$ python -q
>>> import numpy as np
>>> import numpy.linalg as la
>>> np.set_printoptions(precision=2, suppress=True, linewidth=120)
>>> feats = np.loadtxt("a.csv", delimiter=",")
>>> feats
array([[ 0.,  3., -9.],
       [-3.,  0., -7.],
       [ 9.,  7.,  0.]])
>>> w1 = np.array([[1, 0, 2, 0], [0, 0, 0, 0], [2, 2, 1, 1]])
>>> b = np.array([4, 8, 3, 0])
>>> act = np.maximum(feats @ w1 + b, 0)
>>> la.matrix_rank(act)
np.int64(1)
>>> cent = np.array([[-1, 2], [-3, 0], [-1, -1], [1, 5]])
>>> act @ cent
array([[  0.,   0.],
       [  0.,   0.],
       [-58.,   5.]])
>>> w1 @ cent
array([[-3,  0],
       [ 0,  0],
       [-8,  8]])
>>> Uu, sigma, Vt = la.svd(feats)
>>> sigma.round(2) + 0
array([11.79, 11.79,  0.  ])
>>> np.argmax(sigma[:-1] / (sigma[1:] + 1e-6)) + 1
np.int64(2)
>>> other = Uu[:, :2] @ np.diag(sigma[:2]) @ Vt[:2]
>>> round(float(la.norm(feats - other) / la.norm(feats)), 2)
0.0
>>> np.round(la.norm(feats - other, 2), 2), round(sigma[2], 2)
(np.float64(0.0), np.float64(0.0))
>>> other.round(2) + 0
array([[ 0.,  3., -9.],
       [-3.,  0., -7.],
       [ 9.,  7.,  0.]])
>>> K = np.load("test0.npy")
>>> K
array([[-1.,  1.,  0.,  0.],
       [ 0., -1.,  1.,  0.],
       [ 0.,  0., -1.,  1.],
       [ 0.,  0.,  0., -1.]])
>>> other = la.inv(K)
>>> la.inv(other)
array([[-1.,  1., -0., -0.],
       [-0., -1.,  1., -0.],
       [-0., -0., -1.,  1.],
       [-0., -0., -0., -1.]])
>>> round(la.det(K) * la.det(other), 2)
np.float64(1.0)
>>> la.det(K) * other
array([[-1., -1., -1., -1.],
       [-0., -1., -1., -1.],
       [-0., -0., -1., -1.],
       [-0., -0., -0., -1.]])
>>> round(la.slogdet(K)[0], 2)
np.float64(1.0)
>>> Uu, sigma, Vt = la.svd(feats)
>>> evecs = Vt[:(sigma > 1e-8).sum()]
>>> rng = np.random.default_rng(690543)
>>> vec = feats[1] + -3 * feats[0] + rng.integers(2) * np.eye(3)[1]
>>> vec
array([-3., -8., 20.])
>>> np.diag(evecs.T @ evecs)
array([0.65, 0.42, 0.94])
>>> la.matrix_rank(np.vstack([feats, vec]))
np.int64(3)
>>> evecs.T @ evecs
array([[ 0.65,  0.45,  0.15],
       [ 0.45,  0.42, -0.19],
       [ 0.15, -0.19,  0.94]])
>>> m1 = np.load("mat.npy")
>>> m1
array([[-0.1,  0.3,  0.4],
       [ 0.8, -0.3,  0.8],
       [-0.4,  0.8,  1.9],
       [-0.3,  1. , -1. ]])
>>> O, Rm = la.qr(m1)
>>> np.round(O.T @ O, 2) + 0
array([[1., 0., 0.],
       [0., 1., 0.],
       [0., 0., 1.]])
>>> round(float(abs(Rm[0, 0])), 2), round(float(la.norm(m1[:, 0])), 2)
(0.95, 0.95)
>>> O.shape, Rm.shape
((4, 3), (3, 3))
>>> Rm
array([[ 0.95, -0.94,  0.15],
       [ 0.  , -0.97, -0.56],
       [ 0.  ,  0.  , -2.25]])
>>> u = np.array([3, 9, 6, 9])
>>> mat = np.array([np.roll(u, i) for i in range(4)])
>>> mat
array([[3, 9, 6, 9],
       [9, 3, 9, 6],
       [6, 9, 3, 9],
       [9, 6, 9, 3]])
>>> w, evecs = la.eig(mat)
>>> w
array([27., -3., -9., -3.])
>>> mat @ (-1.0) ** np.arange(4)
array([-9.,  9., -9.,  9.])
>>> np.sort(np.abs(np.fft.fft(mat[0]))), np.sort(la.svd(mat, compute_uv=False))
(array([ 3.,  3.,  9., 27.]), array([ 3.,  3.,  9., 27.]))
>>> np.fft.fft(mat[0])
array([27.+0.j, -3.+0.j, -9.+0.j, -3.+0.j])
>>> mat @ np.ones(4)
array([27., 27., 27., 27.])
>>> (mat @ mat)[0]
array([207, 162, 198, 162])
>>> sigma = 20 * 0.9 ** np.arange(3)
>>> O, _ = la.qr(np.array([[-0.4, -1.6, -0.8], [0.9, 0.9, 0.1], [-0.8, 1.3, -0.9]]))
>>> arr = rng.normal(size=(23, 3)) * sigma @ O
>>> arr
array([[  0.86,  -5.88,  36.59],
       [  5.93,  24.65, -13.01],
       [-11.38, -37.27,  -0.22],
       [ -0.91,  -2.42,  30.45],
       [ -1.31,  33.79,  17.83],
       [-14.42,  -7.47,  24.83],
       [  0.55,  10.04,   0.06],
       [  8.53,  36.66,   6.28],
       [ -8.02, -20.61, -13.97],
       [-12.53,  -6.56, -10.23],
       [  1.92, -40.44,  44.06],
       [ -0.84,   6.86, -12.75],
       [-16.32,   2.95,  26.41],
       [  3.39,  -0.65,  18.2 ],
       [  1.81,  -4.15, -13.58],
       [  1.19, -34.97, -34.13],
       [  0.93,   5.39,  10.74],
       [-21.92,   5.87,  13.45],
       [-15.52,  -8.49,  23.56],
       [  8.26,  11.9 ,  14.23],
       [ 10.97,  -0.17,   9.02],
       [  1.88, -15.91,  -4.97],
       [-22.22, -19.62,   1.63]])
>>> Xc = (arr - arr.mean(axis=0)) / arr.std(axis=0)
>>> Xc.std(axis=0)
array([1., 1., 1.])
>>> b = la.lstsq(np.delete(Xc, 1, axis=1), Xc[:, 1])[0]
>>> round(float(1 - np.var(Xc[:, 1] - np.delete(Xc, 1, axis=1) @ b)), 2)
0.1
>>> b
array([0.31, 0.09])
>>> arr @ arr
Traceback (most recent call last):
  File "<python-input-60>", line 1, in <module>
    arr @ arr
    ~~~~^~~~~
ValueError: matmul: Input operand 1 has a mismatch in its core dimension 0, with gufunc signature (n?,k),(k,m?)->(n?,m?) (size 23 is different from 3)
>>> gram = arr.T @ arr
>>> la.svd(arr, compute_uv=False) ** 2
array([9621.59, 9181.6 , 1909.35])
>>> (arr @ arr.T).shape
(23, 23)
>>> np.allclose(gram, gram.T)
True
>>> round(np.trace(gram), 2), round(float((arr ** 2).sum()), 2)
(np.float64(20712.55), 20712.55)
>>> la.matrix_rank(gram)
np.int64(3)
>>> Xc = arr - arr.mean(axis=0)
>>> evecs = la.svd(Xc)[2][:2]
>>> other = Xc - Xc @ evecs.T @ evecs
>>> np.round(np.cov(Xc @ evecs.T, rowvar=False), 2) + 0
array([[418.31,   0.  ],
       [  0.  , 359.28]])
>>> np.diag(evecs.T @ evecs)
array([0.04, 0.97, 0.99])
>>> other.std(axis=0)
array([8.71, 1.66, 0.66])
>>> vec = np.array([1, 0, 0])
>>> np.round(la.svd(feats, compute_uv=False), 2) + 0
array([11.79, 11.79,  0.  ])
>>> round(la.det(feats), 2)
np.float64(-0.0)
>>> O = la.solve(np.eye(3) - feats, np.eye(3) + feats)
>>> np.round(O @ O.T, 2) + 0
array([[1., 0., 0.],
       [0., 1., 0.],
       [0., 0., 1.]])
>>> np.round(la.det(O), 2)
np.float64(1.0)
>>> other = arr + rng.integers(-2, 3, (23, 2)) @ rng.integers(-2, 3, (2, 3))
>>> other
array([[  3.86,  -1.88,  31.59],
       [  4.93,  22.65, -10.01],
       [-14.38, -41.27,   4.78],
       [  1.09,  -0.42,  28.45],
       [ -7.31,  29.79,  19.83],
       [-16.42,  -9.47,  26.83],
       [  0.55,  10.04,   0.06],
       [  5.53,  32.66,  11.28],
       [ -6.02, -18.61, -15.97],
       [-15.53,  -8.56,  -9.23],
       [  3.92, -36.44,  38.06],
       [ -3.84,   4.86, -11.75],
       [-14.32,   2.95,  28.41],
       [  3.39,   1.35,  14.2 ],
       [  3.81,  -4.15, -11.58],
       [  3.19, -34.97, -32.13],
       [ -0.07,   5.39,   9.74],
       [-21.92,   3.87,  17.45],
       [-13.52,  -8.49,  25.56],
       [  3.26,   7.9 ,  17.23],
       [ 15.97,   3.83,   6.02],
       [  0.88, -15.91,  -5.97],
       [-20.22, -15.62,  -4.37]])
>>> np.round(la.svd(other - arr, compute_uv=False), 2) + 0
array([22.02,  9.33,  0.  ])
>>> la.matrix_rank(other - arr, tol=1e-8)
np.int64(2)
>>> other - arr
array([[ 3.,  4., -5.],
       [-1., -2.,  3.],
       [-3., -4.,  5.],
       [ 2.,  2., -2.],
       [-6., -4.,  2.],
       [-2., -2.,  2.],
       [ 0.,  0.,  0.],
       [-3., -4.,  5.],
       [ 2.,  2., -2.],
       [-3., -2.,  1.],
       [ 2.,  4., -6.],
       [-3., -2.,  1.],
       [ 2.,  0.,  2.],
       [ 0.,  2., -4.],
       [ 2.,  0.,  2.],
       [ 2.,  0.,  2.],
       [-1.,  0., -1.],
       [ 0., -2.,  4.],
       [ 2.,  0.,  2.],
       [-5., -4.,  3.],
       [ 5.,  4., -3.],
       [-1.,  0., -1.],
       [ 2.,  4., -6.]])
